% ipython --no-banner

In [1]: import numpy as np

In [2]: np.set_printoptions(suppress=True, linewidth=200)

In [3]: Z = np.sign(np.array([[5, 0, 1, 2], [2, 5, 0, 2], [3, 0, 2, 2], [5, 4, 4, 3]]))

In [4]: Y = (np.tril(Z, -1) + np.eye(4)) @ (np.triu(Z, 1) + np.eye(4))

In [5]: w = np.array([3, 2, 0, 2])

In [6]: E = np.rint(Y * w @ np.linalg.inv(Y)) + 0

In [7]: E
Out[7]: 
array([[ 8., -2., -5.,  2.],
       [ 6.,  0., -5.,  2.],
       [10., -4., -7.,  4.],
       [10., -4., -9.,  6.]])

In [8]: np.diff(E, axis=0)
Out[8]: 
array([[-2.,  2.,  0.,  0.],
       [ 4., -4., -2.,  2.],
       [ 0.,  0., -2.,  2.]])

In [9]: np.count_nonzero(E)
Out[9]: np.int64(15)

In [10]: E.shape
Out[10]: (4, 4)

In [11]: np.round(np.linalg.svd(E, compute_uv=False), 2) + 0
Out[11]: array([23.78,  2.56,  1.97,  0.  ])

In [12]: u = np.array([1, 4, 1])

In [13]: np.convolve(E[1], u)
Out[13]: array([  6.,  24.,   1., -18.,   3.,   2.])

In [14]: np.polyval(u, E[1])
Out[14]: array([61.,  1.,  6., 13.])

In [15]: np.correlate(E[1], E[0], "full")
Out[15]: array([ 12., -30., -22.,  77.,   0., -44.,  16.])

In [16]: np.array([np.convolve(row, u, "same") for row in E])
Out[16]: 
array([[ 30.,  -5., -20.,   3.],
       [ 24.,   1., -18.,   3.],
       [ 36., -13., -28.,   9.],
       [ 36., -15., -34.,  15.]])

In [17]: Y = np.array([[-4, -4, -3], [3, -5, -3], [-1, 0, 3], [2, -1, -1]])

In [18]: np.linalg.matrix_rank(E @ Y)
Out[18]: np.int64(3)

In [19]: np.vstack([E, Y.T]).shape
Out[19]: (7, 4)

In [20]: Y.T @ E.T
Out[20]: 
array([[-29., -15., -37., -31.],
       [-24., -26., -24., -26.],
       [-35., -35., -43., -51.]])

In [21]: np.einsum("ij->j", E)
Out[21]: array([ 34., -10., -26.,  14.])

In [22]: np.einsum("ik,kj->ji", E, Y)
Out[22]: 
array([[-29., -15., -37., -31.],
       [-24., -26., -24., -26.],
       [-35., -35., -43., -51.]])

In [23]: np.einsum("ik,kj->ij", E, Y)
Out[23]: 
array([[-29., -24., -35.],
       [-15., -26., -35.],
       [-37., -24., -43.],
       [-31., -26., -51.]])

In [24]: feats = np.loadtxt("arr.csv", delimiter=",")

In [25]: feats
Out[25]: 
array([[ 0.72, -1.37,  0.69,  4.81,  2.1 ],
       [-0.06,  1.97, -0.52,  0.19, -3.51],
       [-1.26,  0.72, -0.93,  2.94, -5.1 ],
       [-2.65, -1.32, -3.2 , -0.17, -0.59],
       [ 0.84, -0.68,  1.89,  2.21, -3.53],
       [ 0.46, -0.08, -2.08, -0.98, -2.02],
       [ 0.37,  1.87,  1.03, -3.2 ,  0.33],
       [ 1.44, -2.82, -0.45, -1.62, -1.52],
       [-0.43,  1.31,  0.06, -2.85, -0.42],
       [ 0.4 ,  1.37,  1.71, -3.4 ,  5.13],
       [ 3.08, -3.85, -0.09,  1.02, -3.84],
       [ 6.21, -0.52,  2.99, -1.67,  1.73],
       [ 1.18,  1.05, -1.88,  0.15,  4.13],
       [-0.21,  0.15,  1.51,  2.15,  4.66],
       [-2.01,  0.  , -3.82,  0.14, -1.02],
       [ 1.11, -1.98,  1.27,  2.59,  1.31],
       [ 1.31, -2.61, -2.95,  2.18, -1.58],
       [ 2.22,  1.68,  2.27, -2.12, -3.98],
       [-0.15,  4.04,  2.96, -0.43,  0.33],
       [ 0.22, -1.53, -0.43,  1.1 , -0.91],
       [ 0.52,  0.35, -3.37, -5.92, -3.36]])

In [26]: Ac = (feats - feats.mean(axis=0)) / feats.std(axis=0)

In [27]: np.argwhere(np.abs(Ac) > 2)
Out[27]: 
array([[10,  1],
       [11,  0],
       [18,  1],
       [20,  3]])

In [28]: np.round(Ac.std(axis=0), 2)
Out[28]: array([1., 1., 1., 1., 1.])

In [29]: coef = np.linalg.lstsq(np.delete(Ac, 0, axis=1), Ac[:, 0])[0]

In [30]: coef.round(2)
Out[30]: array([-0.6 ,  0.69, -0.38, -0.04])

In [31]: np.abs(coef).argmax()
Out[31]: np.int64(1)

In [32]: np.round(1 - np.var(Ac[:, 0] - np.delete(Ac, 0, axis=1) @ coef), 2)
Out[32]: np.float64(0.52)
